% python3 -q
>>> import numpy as np
>>> from numpy import linalg as LA
>>> np.set_printoptions(precision=1, suppress=True, linewidth=100, sign=" ")
>>> def rnd(a):
...     return np.round(a, 1) + 0
... 
>>> K = np.load("sample11.npy")
>>> K
array([[ 3.3, -5. ,  5. ,  5. , -5. , -1. ,  5. ],
       [ 5. ,  0.3, -2. , -1. ,  2. , -2. ,  3. ],
       [-5. , -3. ,  3.3, -5. ,  0. ,  5. ,  0. ],
       [ 3. ,  0. ,  4. , -0.7,  3. ,  0. , -3. ],
       [ 3. , -5. ,  4. ,  4. , -1.7, -4. , -5. ],
       [-4. ,  4. ,  5. , -2. ,  2. ,  3.3,  0. ],
       [ 3. , -5. ,  5. ,  5. , -5. , -1. ,  5.3]])
>>> vec = np.array([1, 2, 1, 1, -2, 2, -2])
>>> target = K @ vec
>>> rnd(target)
array([  1.3, -11.4,  -2.7,   6.3,   6.4,   9.6,   0.4])
>>> rnd(LA.solve(K.T, K[0]))
array([ 1.,  0.,  0.,  0.,  0.,  0.,  0.])
>>> rnd(LA.solve(K, 4 * target))
array([ 4.,  8.,  4.,  4., -8.,  8., -8.])
>>> rnd(LA.solve(K, K[:, 2]))
array([ 0.,  0.,  1.,  0.,  0.,  0.,  0.])
>>> rnd(LA.solve(K, target + K[:, 6]))
array([ 1.,  2.,  1.,  1., -2.,  2., -1.])
>>> rng = np.random.default_rng(34010)
>>> idx = rng.permutation(7)
>>> A2 = K[:, idx] * rng.choice([-1, 1], 7)
>>> print(A2)
[[ 5.  -1.  -5.  -5.  -5.   5.  -3.3]
 [-0.3 -2.  -3.   2.   2.  -1.  -5. ]
 [ 3.   5.  -0.   0.  -3.3 -5.   5. ]
 [-0.   0.   3.   3.  -4.  -0.7 -3. ]
 [ 5.  -4.   5.  -1.7 -4.   4.  -3. ]
 [-4.   3.3 -0.   2.  -5.  -2.   4. ]
 [ 5.  -1.  -5.3 -5.  -5.   5.  -3. ]]
>>> left, _, Vt = LA.svd(K.T @ A2)
>>> rnd(left @ Vt)
array([[ 0.,  0.,  0.,  0.,  0.,  0., -1.],
       [-1.,  0.,  0.,  0.,  0.,  0.,  0.],
       [ 0.,  0.,  0.,  0., -1.,  0.,  0.],
       [ 0.,  0.,  0.,  0.,  0.,  1.,  0.],
       [ 0.,  0.,  0.,  1.,  0.,  0.,  0.],
       [ 0.,  1.,  0.,  0.,  0.,  0.,  0.],
       [ 0.,  0., -1.,  0.,  0.,  0.,  0.]])
>>> rnd(LA.lstsq(K, A2)[0])
array([[ 0.,  0.,  0.,  0.,  0.,  0., -1.],
       [-1.,  0.,  0.,  0.,  0.,  0.,  0.],
       [ 0.,  0.,  0.,  0., -1.,  0.,  0.],
       [ 0.,  0.,  0.,  0.,  0.,  1.,  0.],
       [ 0.,  0.,  0.,  1.,  0.,  0.,  0.],
       [ 0.,  1.,  0.,  0.,  0.,  0.,  0.],
       [ 0.,  0., -1.,  0.,  0.,  0.,  0.]])
>>> idx
array([ 1,  5,  6,  4,  2,  3,  0])
>>> A2 = LA.inv(K)
>>> rnd(LA.cond(K))
np.float64(182.5)
>>> rnd(K @ A2)
array([[ 1.,  0.,  0.,  0.,  0.,  0.,  0.],
       [ 0.,  1.,  0.,  0.,  0.,  0.,  0.],
       [ 0.,  0.,  1.,  0.,  0.,  0.,  0.],
       [ 0.,  0.,  0.,  1.,  0.,  0.,  0.],
       [ 0.,  0.,  0.,  0.,  1.,  0.,  0.],
       [ 0.,  0.,  0.,  0.,  0.,  1.,  0.],
       [ 0.,  0.,  0.,  0.,  0.,  0.,  1.]])
>>> rnd(LA.inv(A2))
array([[ 3.3, -5. ,  5. ,  5. , -5. , -1. ,  5. ],
       [ 5. ,  0.3, -2. , -1. ,  2. , -2. ,  3. ],
       [-5. , -3. ,  3.3, -5. ,  0. ,  5. ,  0. ],
       [ 3. ,  0. ,  4. , -0.7,  3. ,  0. , -3. ],
       [ 3. , -5. ,  4. ,  4. , -1.7, -4. , -5. ],
       [-4. ,  4. ,  5. , -2. ,  2. ,  3.3,  0. ],
       [ 3. , -5. ,  5. ,  5. , -5. , -1. ,  5.3]])
>>> np.allclose(K @ K.T, K.T @ K)
False
>>> M = np.loadtxt("dump.csv", delimiter=",")
>>> rnd(M)
array([[ 0.3,  0. ,  0. ,  0. ,  0. , -1. ,  0. ,  0. ,  0. ],
       [ 0. ,  1. ,  0. ,  0. ,  0. ,  0. ,  0. ,  0. ,  0. ],
       [ 0. ,  0. ,  1. ,  0. ,  0. ,  0. ,  0. ,  0. ,  0. ],
       [ 0. ,  0. ,  0. ,  1. ,  0. ,  0. ,  0. ,  0. ,  0. ],
       [ 0. ,  0. ,  0. ,  0. ,  1. ,  0. ,  0. ,  0. ,  0. ],
       [ 1. ,  0. ,  0. ,  0. ,  0. ,  0.3,  0. ,  0. ,  0. ],
       [ 0. ,  0. ,  0. ,  0. ,  0. ,  0. ,  1. ,  0. ,  0. ],
       [ 0. ,  0. ,  0. ,  0. ,  0. ,  0. ,  0. ,  1. ,  0. ],
       [ 0. ,  0. ,  0. ,  0. ,  0. ,  0. ,  0. ,  0. ,  1. ]])
>>> # splits into 8 blocks
>>> rnd(M @ M.T)
array([[ 1.,  0.,  0.,  0.,  0.,  0.,  0.,  0.,  0.],
       [ 0.,  1.,  0.,  0.,  0.,  0.,  0.,  0.,  0.],
       [ 0.,  0.,  1.,  0.,  0.,  0.,  0.,  0.,  0.],
       [ 0.,  0.,  0.,  1.,  0.,  0.,  0.,  0.,  0.],
       [ 0.,  0.,  0.,  0.,  1.,  0.,  0.,  0.,  0.],
       [ 0.,  0.,  0.,  0.,  0.,  1.,  0.,  0.,  0.],
       [ 0.,  0.,  0.,  0.,  0.,  0.,  1.,  0.,  0.],
       [ 0.,  0.,  0.,  0.,  0.,  0.,  0.,  1.,  0.],
       [ 0.,  0.,  0.,  0.,  0.,  0.,  0.,  0.,  1.]])
>>> rnd(LA.pinv(M))
array([[ 0.3,  0. ,  0. ,  0. ,  0. ,  1. ,  0. ,  0. ,  0. ],
       [ 0. ,  1. ,  0. ,  0. ,  0. ,  0. ,  0. ,  0. ,  0. ],
       [ 0. ,  0. ,  1. ,  0. ,  0. ,  0. ,  0. ,  0. ,  0. ],
       [ 0. ,  0. ,  0. ,  1. ,  0. ,  0. ,  0. ,  0. ,  0. ],
       [ 0. ,  0. ,  0. ,  0. ,  1. ,  0. ,  0. ,  0. ,  0. ],
       [-1. ,  0. ,  0. ,  0. ,  0. ,  0.3,  0. ,  0. ,  0. ],
       [ 0. ,  0. ,  0. ,  0. ,  0. ,  0. ,  1. ,  0. ,  0. ],
       [ 0. ,  0. ,  0. ,  0. ,  0. ,  0. ,  0. ,  1. ,  0. ],
       [ 0. ,  0. ,  0. ,  0. ,  0. ,  0. ,  0. ,  0. ,  1. ]])
